$ ipython --no-banner

In [1]: import numpy as np

In [2]: np.set_printoptions(precision=1, suppress=True, linewidth=140)

In [3]: X = np.array([[-2.0, 1.0, 1.0, 1.0, 1.0],
   ...:     [1.0, -2.0, 1.0, 1.0, 1.0],
   ...:     [1.0, 1.0, -2.0, 1.0, 1.0],
   ...:     [1.0, 1.0, 1.0, -2.0, 1.0],
   ...:     [1.0, 1.0, 1.0, 1.0, -2.0]])

In [4]: u = np.array([1, 2, 2, 0, 0])

In [5]: A2 = X + np.outer(u, np.eye(5)[1])

In [6]: round(np.linalg.det(A2) / np.linalg.det(X), 1), round(1 + np.linalg.solve(X, u)[1], 1)
Out[6]: (np.float64(1.2), np.float64(1.2))

In [7]: A2
Out[7]: 
array([[-2.,  2.,  1.,  1.,  1.],
       [ 1.,  0.,  1.,  1.,  1.],
       [ 1.,  3., -2.,  1.,  1.],
       [ 1.,  1.,  1., -2.,  1.],
       [ 1.,  1.,  1.,  1., -2.]])

In [8]: np.linalg.matrix_rank(A2 - X)
Out[8]: np.int64(1)

In [9]: np.linalg.matrix_rank(np.linalg.inv(A2) - np.linalg.inv(X), tol=1e-8)
Out[9]: np.int64(1)

In [10]: rng = np.random.default_rng(31)

In [11]: A2 = X + rng.integers(-2, 3, (5, 4)) @ rng.integers(-2, 3, (4, 5))

In [12]: A2
Out[12]: 
array([[  2.,  -3.,   3.,  -3.,  -3.],
       [  0.,   0.,   0.,   2.,   5.],
       [  6.,  -3.,  -1.,  -5.,  -3.],
       [  4.,   3.,   3.,  -7.,  -1.],
       [  3.,  -5.,   5.,   1., -10.]])

In [13]: np.round(np.linalg.svd(A2 - X, compute_uv=False), 1) + 0
Out[13]: array([16.7,  7.8,  3.4,  1.2,  0. ])

In [14]: A2 @ A2
Out[14]: 
array([[  1.,  -9., -21.,  -9.,   3.],
       [ 23., -19.,  31.,  -9., -52.],
       [-23., -15., -11.,  13.,   5.],
       [ -5., -37., -17.,  27.,  11.],
       [ 10.,  29., -43., -61.,  50.]])

In [15]: np.linalg.matrix_power(A2, 2)
Out[15]: 
array([[  1.,  -9., -21.,  -9.,   3.],
       [ 23., -19.,  31.,  -9., -52.],
       [-23., -15., -11.,  13.,   5.],
       [ -5., -37., -17.,  27.,  11.],
       [ 10.,  29., -43., -61.,  50.]])

In [16]: (A2 - A2.T) / 2
Out[16]: 
array([[ 0. , -1.5, -1.5, -3.5, -3. ],
       [ 1.5,  0. ,  1.5, -0.5,  5. ],
       [ 1.5, -1.5,  0. , -4. , -4. ],
       [ 3.5,  0.5,  4. ,  0. , -1. ],
       [ 3. , -5. ,  4. ,  1. ,  0. ]])

In [17]: np.allclose(A2, A2.T)
Out[17]: False

In [18]: round(float(np.abs(np.linalg.eigvals(A2)).max()), 1)
Out[18]: 8.2

In [19]: arr = np.load("layer2.npy")

In [20]: arr.round(1) + 0
Out[20]: 
array([[-0.7, -0.1,  0.2, -0.1, -0.4,  0.5, -0.2,  0. ],
       [-0.1, -0.8,  0.1,  0.1,  0. , -0.2,  0.4, -0.3],
       [ 0. , -0.3, -0.5,  0.1, -0.4, -0.4, -0.4,  0.4],
       [-0.2,  0.2,  0.5, -0.3, -0.2, -0.6,  0.2,  0.2],
       [ 0.6, -0.1,  0.4,  0.1, -0.6,  0.2, -0.2,  0. ],
       [-0.1,  0.3, -0.3,  0.1, -0.4, -0.3,  0. , -0.8],
       [ 0.1, -0.2,  0.1, -0.5,  0.3, -0.1, -0.6, -0.3],
       [-0.2,  0. ,  0.4,  0.8,  0.2, -0.2, -0.4,  0. ]])

In [21]: np.round(np.linalg.pinv(arr), 1) + 0
Out[21]: 
array([[-0.7, -0.1,  0. , -0.2,  0.6, -0.1,  0.1, -0.2],
       [-0.1, -0.8, -0.3,  0.2, -0.1,  0.3, -0.2,  0. ],
       [ 0.2,  0.1, -0.5,  0.5,  0.4, -0.3,  0.1,  0.4],
       [-0.1,  0.1,  0.1, -0.3,  0.1,  0.1, -0.5,  0.8],
       [-0.4,  0. , -0.4, -0.2, -0.6, -0.4,  0.3,  0.2],
       [ 0.5, -0.2, -0.4, -0.6,  0.2, -0.3, -0.1, -0.2],
       [-0.2,  0.4, -0.4,  0.2, -0.2,  0. , -0.6, -0.4],
       [ 0. , -0.3,  0.4,  0.2,  0. , -0.8, -0.3,  0. ]])

In [22]: np.round(arr.T @ arr, 1) + 0
Out[22]: 
array([[1., 0., 0., 0., 0., 0., 0., 0.],
       [0., 1., 0., 0., 0., 0., 0., 0.],
       [0., 0., 1., 0., 0., 0., 0., 0.],
       [0., 0., 0., 1., 0., 0., 0., 0.],
       [0., 0., 0., 0., 1., 0., 0., 0.],
       [0., 0., 0., 0., 0., 1., 0., 0.],
       [0., 0., 0., 0., 0., 0., 1., 0.],
       [0., 0., 0., 0., 0., 0., 0., 1.]])

In [23]: np.linalg.svd(arr, compute_uv=False)
Out[23]: array([1., 1., 1., 1., 1., 1., 1., 1.])

In [24]: np.round(arr @ arr.T, 1) + 0
Out[24]: 
array([[1., 0., 0., 0., 0., 0., 0., 0.],
       [0., 1., 0., 0., 0., 0., 0., 0.],
       [0., 0., 1., 0., 0., 0., 0., 0.],
       [0., 0., 0., 1., 0., 0., 0., 0.],
       [0., 0., 0., 0., 1., 0., 0., 0.],
       [0., 0., 0., 0., 0., 1., 0., 0.],
       [0., 0., 0., 0., 0., 0., 1., 0.],
       [0., 0., 0., 0., 0., 0., 0., 1.]])

In [25]: U, sigma, Vh = np.linalg.svd(arr, full_matrices=False)

In [26]: np.round(Vh @ Vh.T, 1) + 0
Out[26]: 
array([[1., 0., 0., 0., 0., 0., 0., 0.],
       [0., 1., 0., 0., 0., 0., 0., 0.],
       [0., 0., 1., 0., 0., 0., 0., 0.],
       [0., 0., 0., 1., 0., 0., 0., 0.],
       [0., 0., 0., 0., 1., 0., 0., 0.],
       [0., 0., 0., 0., 0., 1., 0., 0.],
       [0., 0., 0., 0., 0., 0., 1., 0.],
       [0., 0., 0., 0., 0., 0., 0., 1.]])

In [27]: np.round(U.T @ U, 1) + 0
Out[27]: 
array([[1., 0., 0., 0., 0., 0., 0., 0.],
       [0., 1., 0., 0., 0., 0., 0., 0.],
       [0., 0., 1., 0., 0., 0., 0., 0.],
       [0., 0., 0., 1., 0., 0., 0., 0.],
       [0., 0., 0., 0., 1., 0., 0., 0.],
       [0., 0., 0., 0., 0., 1., 0., 0.],
       [0., 0., 0., 0., 0., 0., 1., 0.],
       [0., 0., 0., 0., 0., 0., 0., 1.]])

In [28]: (sigma > 1e-8).sum()
Out[28]: np.int64(8)

In [29]: sigma / sigma[0]
Out[29]: array([1., 1., 1., 1., 1., 1., 1., 1.])

In [30]: U.shape, sigma.shape, Vh.shape
Out[30]: ((8, 8), (8,), (8, 8))

In [31]: np.round(U.T @ arr @ Vh.T, 1) + 0
Out[31]: 
array([[1., 0., 0., 0., 0., 0., 0., 0.],
       [0., 1., 0., 0., 0., 0., 0., 0.],
       [0., 0., 1., 0., 0., 0., 0., 0.],
       [0., 0., 0., 1., 0., 0., 0., 0.],
       [0., 0., 0., 0., 1., 0., 0., 0.],
       [0., 0., 0., 0., 0., 1., 0., 0.],
       [0., 0., 0., 0., 0., 0., 1., 0.],
       [0., 0., 0., 0., 0., 0., 0., 1.]])
